In [1]: import numpy as np

In [2]: import numpy.linalg as la

In [3]: np.set_printoptions(precision=3, suppress=True, linewidth=120)

In [4]: def rd(a):
   ...:     return np.round(a, 3) + 0
   ...: 

In [5]: F = np.loadtxt("sample16.csv", delimiter=",")

In [6]: F
Out[6]: 
array([[-0.5  ,  1.2  ,  2.1  , -2.9  , -4.412],
       [-1.5  , -0.3  ,  0.3  ,  0.6  ,  0.7  ],
       [-0.5  , -0.8  ,  1.1  , -2.2  ,  2.592],
       [ 0.5  ,  0.3  ,  0.1  , -0.3  , -0.701],
       [-1.6  ,  0.6  , -0.2  ,  0.6  , -1.613],
       [-1.2  ,  0.9  , -0.9  ,  0.3  , -2.432],
       [ 0.   ,  0.4  , -1.   ,  0.2  , -0.979],
       [ 0.7  , -0.1  , -0.8  ,  1.3  ,  0.543],
       [ 1.   ,  1.2  ,  0.9  , -1.8  , -4.33 ],
       [ 0.5  ,  0.   ,  0.   ,  0.8  , -0.647],
       [-2.   , -0.1  ,  0.6  ,  1.3  , -0.018],
       [ 0.1  ,  1.3  , -2.1  , -0.4  , -3.694],
       [ 1.2  ,  0.3  , -0.4  , -0.3  , -0.335],
       [ 0.4  , -1.2  ,  0.5  , -0.6  ,  3.844],
       [-0.7  ,  0.9  ,  0.1  , -0.9  , -2.866]])

In [7]: x = np.array([4, 5, 3, 0, 4])

In [8]: rhs = F @ x

In [9]: rd(la.lstsq(F, rhs)[0])
Out[9]: array([4., 5., 3., 0., 4.])

In [10]: rng = np.random.default_rng(14)

In [11]: rhs = rhs + 0.3 * rng.normal(size=15)

In [12]: print(rd(rhs))
[ -7.139  -4.094   7.196   0.119 -10.558 -12.354  -4.906   2.226  -4.313  -0.853  -5.976 -14.439   3.872  13.298
  -9.498]

In [13]: beta, *_ = la.lstsq(F, rhs)

In [14]: beta.round()
Out[14]: array([4., 5., 3., 0., 4.])

In [15]: print(rd(F.T @ (rhs - F @ beta)))
[0. 0. 0. 0. 0.]

In [16]: rd(la.norm(rhs - F @ beta))
Out[16]: np.float64(1.627)

In [17]: print([round(float(la.norm(la.solve(F.T @ F + lam * np.eye(5), F.T @ rhs))), 2) for lam in (0, 1, 10, 100)])
[8.17, 4.77, 3.42, 1.43]

In [18]: r0 = np.array([3, 0])

In [19]: print(rd(np.polyval(r0, F[9])))
[ 1.5    0.     0.     2.4   -1.941]

In [20]: np.cross(F[9, :3], F[1, :3])
Out[20]: array([ 0.  , -0.15, -0.15])

In [21]: dist = la.norm(F[:, None] - F[None], axis=-1)

In [22]: la.matrix_rank(dist ** 2)
Out[22]: np.int64(7)

In [23]: np.flatnonzero(dist[6] < dist.mean() / 2)
Out[23]: array([ 3,  6,  9, 12])

In [24]: Xc = F - F.mean(axis=0)

In [25]: vecs = la.svd(Xc)[2][:4]

In [26]: other = Xc - Xc @ vecs.T @ vecs

In [27]: rd((Xc @ vecs.T).std(axis=0))
Out[27]: array([2.432, 1.368, 1.012, 0.541])

In [28]: rd(other.std(axis=0))
Out[28]: array([0.001, 0.066, 0.009, 0.003, 0.019])

In [29]: rd(np.diag(vecs.T @ vecs))
Out[29]: array([1.   , 0.097, 0.984, 0.998, 0.921])

In [30]: print(rd(la.norm(other) / la.norm(Xc)))
0.023

In [31]: Q, r_ = la.qr(F)

In [32]: rd(np.abs(np.diag(r_)))
Out[32]: array([3.852, 3.004, 3.665, 3.114, 0.95 ])

In [33]: print(Q.shape, r_.shape)
(15, 5) (5, 5)

In [34]: np.allclose(r_.T @ r_, F.T @ F)
Out[34]: True

In [35]: print(rd(abs(r_[0, 0])), rd(la.norm(F[:, 0])))
3.852 3.852

In [36]: rd(Q @ r_)
Out[36]: 
array([[-0.5  ,  1.2  ,  2.1  , -2.9  , -4.412],
       [-1.5  , -0.3  ,  0.3  ,  0.6  ,  0.7  ],
       [-0.5  , -0.8  ,  1.1  , -2.2  ,  2.592],
       [ 0.5  ,  0.3  ,  0.1  , -0.3  , -0.701],
       [-1.6  ,  0.6  , -0.2  ,  0.6  , -1.613],
       [-1.2  ,  0.9  , -0.9  ,  0.3  , -2.432],
       [ 0.   ,  0.4  , -1.   ,  0.2  , -0.979],
       [ 0.7  , -0.1  , -0.8  ,  1.3  ,  0.543],
       [ 1.   ,  1.2  ,  0.9  , -1.8  , -4.33 ],
       [ 0.5  ,  0.   ,  0.   ,  0.8  , -0.647],
       [-2.   , -0.1  ,  0.6  ,  1.3  , -0.018],
       [ 0.1  ,  1.3  , -2.1  , -0.4  , -3.694],
       [ 1.2  ,  0.3  , -0.4  , -0.3  , -0.335],
       [ 0.4  , -1.2  ,  0.5  , -0.6  ,  3.844],
       [-0.7  ,  0.9  ,  0.1  , -0.9  , -2.866]])

In [37]: rd(np.trace(Q @ Q.T))
Out[37]: np.float64(5.0)

In [38]: data = np.load("arr.npy")

In [39]: data
Out[39]: 
array([[ 0.17, -0.51,  1.02, -2.04, -1.02, -2.55, -1.02],
       [-0.13,  0.39, -0.78,  1.56,  0.78,  1.95,  0.78]])

In [40]: # rank 1

In [41]: rd(la.norm(data, 2) / la.norm(data))
Out[41]: np.float64(1.0)

In [42]: la.matrix_rank(data, rtol=0.1)
Out[42]: np.int64(1)

In [43]: rd(np.diff(data, axis=0))
Out[43]: array([[-0.3,  0.9, -1.8,  3.6,  1.8,  4.5,  1.8]])

In [44]: rd(data.sum(axis=1))
Out[44]: array([-5.95,  4.55])

In [45]: np.abs(data).max()
Out[45]: np.float64(2.55)

In [46]: print(rd(la.svd(data, compute_uv=False)))
[4.723 0.   ]

In [47]: np.count_nonzero(data)
Out[47]: np.int64(14)

In [48]: la.matrix_rank(data)
Out[48]: np.int64(1)

In [49]: other = data / la.norm(data, axis=1, keepdims=True)

In [50]: cov = other @ other.T

In [51]: (np.abs(cov) > 0.9).astype(int)
Out[51]: 
array([[1, 1],
       [1, 1]])

In [52]: print(rd(la.norm(other, axis=1)))
[1. 1.]

In [53]: (cov - 2 * np.eye(2)).round(6).argmax(axis=1)
Out[53]: array([0, 0])

In [54]: rd(cov[1])
Out[54]: array([-1.,  1.])

In [55]: X = np.array([[9, 3, 3, 4, 8], [5, 0, 5, 7, 2]]) * (rng.random((2, 5)) < 0.3)

In [56]: X
Out[56]: 
array([[0, 3, 0, 0, 8],
       [0, 0, 0, 0, 0]])

In [57]: # rank 1

In [58]: Uu, sigma, VT = la.svd(X)

In [59]: np.argmax(sigma[:-1] / (sigma[1:] + 1e-6)) + 1
Out[59]: np.int64(1)

In [60]: other = Uu[:, :1] @ np.diag(sigma[:1]) @ VT[:1]

In [61]: la.matrix_rank(X, rtol=0.05)
Out[61]: np.int64(1)

In [62]: la.matrix_rank(other)
Out[62]: np.int64(1)

In [63]: print(rd(la.norm(X - other, 2)), sigma[1])
0.0 0.0

In [64]: print(rd(la.norm(X - other) / la.norm(X)))
0.0

In [65]: m1 = np.load("dump.npy")

In [66]: m1
Out[66]: 
array([[0, 0, 0, 1, 1, 1, 0, 0],
       [0, 0, 1, 0, 0, 0, 1, 1],
       [0, 1, 0, 0, 0, 0, 1, 1],
       [1, 0, 0, 0, 0, 1, 0, 0],
       [1, 0, 0, 0, 0, 1, 0, 0],
       [1, 0, 0, 1, 1, 0, 0, 0],
       [0, 1, 1, 0, 0, 0, 0, 1],
       [0, 1, 1, 0, 0, 0, 1, 0]])

In [67]: T = np.stack([m1, 3 * m1, m1[::-1]])

In [68]: T.sum(axis=0)
Out[68]: 
array([[0, 1, 1, 4, 4, 4, 1, 0],
       [0, 1, 5, 0, 0, 0, 4, 5],
       [1, 4, 0, 1, 1, 0, 4, 4],
       [5, 0, 0, 0, 0, 5, 0, 0],
       [5, 0, 0, 0, 0, 5, 0, 0],
       [4, 1, 0, 4, 4, 0, 1, 1],
       [0, 4, 5, 0, 0, 0, 1, 5],
       [0, 4, 4, 1, 1, 1, 4, 0]])

In [69]: T.shape
Out[69]: (3, 8, 8)

In [70]: la.matrix_rank(T.reshape(3, -1))
Out[70]: np.int64(2)

In [71]: la.matrix_rank(T)
Out[71]: array([7, 7, 7])

In [72]: (T @ m1.T).shape
Out[72]: (3, 8, 8)

In [73]: W0 = np.loadtxt("out4.csv", delimiter=",")

In [74]: rd(W0)
Out[74]: 
array([[ -7.947,  -3.368,  -4.526],
       [ -4.749,   4.627,  -6.125],
       [ -7.796,  -2.989,  -4.602],
       [ -5.222,   3.445,  -5.889],
       [ -7.253,  -1.633,  -4.873],
       [ -8.027,  -3.568,  -4.486],
       [ -5.098,   3.755,  -5.951],
       [ -5.644,   2.39 ,  -5.678],
       [ -9.707,  -7.767,  -3.647],
       [ -4.274,   5.815,  -6.363],
       [ -9.834,  -8.085,  -3.583],
       [ -7.506,  -2.266,  -4.747],
       [-10.892, -10.73 ,  -3.054],
       [ -6.453,   0.368,  -5.274],
       [ -5.163,   3.592,  -5.918],
       [ -4.817,   4.458,  -6.092],
       [ -7.845,  -3.112,  -4.578],
       [ -5.982,   1.545,  -5.509],
       [ -6.   ,   1.501,  -5.5  ],
       [ -7.346,  -1.865,  -4.827],
       [-10.181,  -8.954,  -3.409],
       [ -7.985,  -3.462,  -4.508],
       [ -4.213,   5.968,  -6.394],
       [-10.117,  -8.793,  -3.441],
       [ -5.195,   3.513,  -5.903],
       [ -7.883,  -3.209,  -4.558],
       [ -6.449,   0.379,  -5.276],
       [ -6.937,  -0.842,  -5.032]])

In [75]: dist = la.norm(W0[:, None] - W0[None], axis=-1)

In [76]: dist.shape
Out[76]: (28, 28)

In [77]: print(la.matrix_rank(dist ** 2))
3

In [78]: print(np.unravel_index(dist.round(6).argmax(), dist.shape))
(np.int64(12), np.int64(22))

In [79]: print(dist[11].round(6).argsort(kind="stable")[:4])
[11 19  4  2]

In [80]: (dist + 1e9 * np.eye(28)).round(6).argmin(axis=1)
Out[80]: array([21, 15, 16, 24, 19, 21, 14, 17, 10, 22,  8, 19, 20, 26, 24,  1, 25, 18, 17,  4, 23,  0,  9, 20,  3, 16, 13,  4])

In [81]: idx = W0[:, 0] > np.median(W0[:, 0])

In [82]: r0 = W0[idx].mean(axis=0) - W0[~idx].mean(axis=0)

In [83]: (((W0 - W0.mean(axis=0)) @ r0 > 0) == idx).mean()
Out[83]: np.float64(1.0)

In [84]: print(((W0 - W0.mean(axis=0)) @ r0 > 0).astype(int))
[0 1 0 1 0 0 1 1 0 1 0 0 0 1 1 1 0 1 1 0 0 0 1 0 1 0 1 1]

In [85]: np.argsort(-np.abs(r0).round(6), kind="stable")
Out[85]: array([1, 0, 2])

In [86]: E = np.load("layer10.npy")

In [87]: E
Out[87]: 
array([[-2.,  0., -3.,  0., -3.],
       [ 0., -2.,  0., -3.,  0.],
       [-3.,  0., -2.,  0., -3.],
       [ 0., -3.,  0., -2.,  0.],
       [-3.,  0., -3.,  0., -2.]])

In [88]: [round(float(la.det(E[:i, :i])), 2) + 0 for i in range(1, 6)]
Out[88]: [-2.0, 4.0, 10.0, 25.0, 40.0]

In [89]: rd(la.eigvalsh(E).min())
Out[89]: np.float64(-8.0)

In [90]: idx = rng.permutation(5)

In [91]: idx
Out[91]: array([2, 3, 0, 4, 1])

In [92]: other = E[idx][:, idx]

In [93]: np.trace(other)
Out[93]: np.float64(-10.0)

In [94]: other
Out[94]: 
array([[-2.,  0., -3., -3.,  0.],
       [ 0., -2.,  0.,  0., -3.],
       [-3.,  0., -2., -3.,  0.],
       [-3.,  0., -3., -2.,  0.],
       [ 0., -3.,  0.,  0., -2.]])

In [95]: rd(la.det(other)), rd(la.det(E[idx]))
Out[95]: (np.float64(40.0), np.float64(-40.0))

In [96]: basis = np.array([[-1, -4, -3, -5, 5, -3], [-4, -5, -3, 4, -4, -5]])

In [97]: mat = np.repeat(basis, 25 // 2, axis=0)

In [98]: mat = mat + 0.1 * rng.normal(size=mat.shape)

In [99]: rd(mat)
Out[99]: 
array([[-1.067, -3.921, -3.002, -5.1  ,  4.993, -3.101],
       [-0.899, -4.003, -2.915, -5.112,  5.162, -3.03 ],
       [-0.863, -3.915, -3.11 , -4.968,  4.946, -2.959],
       [-0.857, -3.931, -2.893, -5.117,  5.02 , -2.964],
       [-0.891, -4.062, -2.943, -4.957,  4.848, -3.104],
       [-0.956, -4.118, -3.123, -4.91 ,  5.029, -3.024],
       [-0.989, -4.04 , -3.054, -5.046,  5.039, -2.868],
       [-1.047, -4.007, -3.022, -5.126,  5.025, -2.913],
       [-1.084, -3.917, -3.057, -4.885,  5.122, -3.038],
       [-1.2  , -4.035, -3.139, -5.131,  4.975, -2.864],
       [-1.009, -4.022, -3.185, -5.061,  4.86 , -2.948],
       [-1.053, -4.004, -3.002, -5.019,  5.095, -2.951],
       [-4.032, -4.985, -2.945,  4.137, -3.987, -4.855],
       [-4.059, -5.023, -3.149,  4.082, -4.103, -5.103],
       [-3.916, -5.053, -3.075,  4.095, -4.018, -4.908],
       [-4.04 , -4.927, -2.892,  4.008, -3.82 , -5.04 ],
       [-4.021, -4.992, -2.899,  3.971, -4.044, -4.975],
       [-3.875, -5.042, -3.128,  3.987, -3.938, -5.054],
       [-3.988, -5.187, -2.998,  4.01 , -3.938, -4.969],
       [-3.923, -5.099, -2.934,  3.835, -4.06 , -4.889],
       [-3.915, -5.185, -2.941,  3.957, -4.078, -4.98 ],
       [-3.987, -4.861, -3.144,  3.957, -4.014, -5.184],
       [-3.883, -4.824, -3.063,  4.038, -4.027, -4.973],
       [-4.068, -4.917, -3.117,  4.136, -3.964, -4.758]])

In [100]: T = np.stack([mat, -1 * mat, mat[::-1]])

In [101]: la.matrix_rank(T.reshape(3, -1))
Out[101]: np.int64(2)

In [102]: rd(T.sum(axis=0))
Out[102]: 
array([[-4.068, -4.917, -3.117,  4.136, -3.964, -4.758],
       [-3.883, -4.824, -3.063,  4.038, -4.027, -4.973],
       [-3.987, -4.861, -3.144,  3.957, -4.014, -5.184],
       [-3.915, -5.185, -2.941,  3.957, -4.078, -4.98 ],
       [-3.923, -5.099, -2.934,  3.835, -4.06 , -4.889],
       [-3.988, -5.187, -2.998,  4.01 , -3.938, -4.969],
       [-3.875, -5.042, -3.128,  3.987, -3.938, -5.054],
       [-4.021, -4.992, -2.899,  3.971, -4.044, -4.975],
       [-4.04 , -4.927, -2.892,  4.008, -3.82 , -5.04 ],
       [-3.916, -5.053, -3.075,  4.095, -4.018, -4.908],
       [-4.059, -5.023, -3.149,  4.082, -4.103, -5.103],
       [-4.032, -4.985, -2.945,  4.137, -3.987, -4.855],
       [-1.053, -4.004, -3.002, -5.019,  5.095, -2.951],
       [-1.009, -4.022, -3.185, -5.061,  4.86 , -2.948],
       [-1.2  , -4.035, -3.139, -5.131,  4.975, -2.864],
       [-1.084, -3.917, -3.057, -4.885,  5.122, -3.038],
       [-1.047, -4.007, -3.022, -5.126,  5.025, -2.913],
       [-0.989, -4.04 , -3.054, -5.046,  5.039, -2.868],
       [-0.956, -4.118, -3.123, -4.91 ,  5.029, -3.024],
       [-0.891, -4.062, -2.943, -4.957,  4.848, -3.104],
       [-0.857, -3.931, -2.893, -5.117,  5.02 , -2.964],
       [-0.863, -3.915, -3.11 , -4.968,  4.946, -2.959],
       [-0.899, -4.003, -2.915, -5.112,  5.162, -3.03 ],
       [-1.067, -3.921, -3.002, -5.1  ,  4.993, -3.101]])

In [103]: T.shape
Out[103]: (3, 24, 6)

In [104]: (T @ mat.T).shape
Out[104]: (3, 24, 24)

In [105]: rd(la.norm(T, axis=(1, 2)))
Out[105]: array([48.066, 48.066, 48.066])
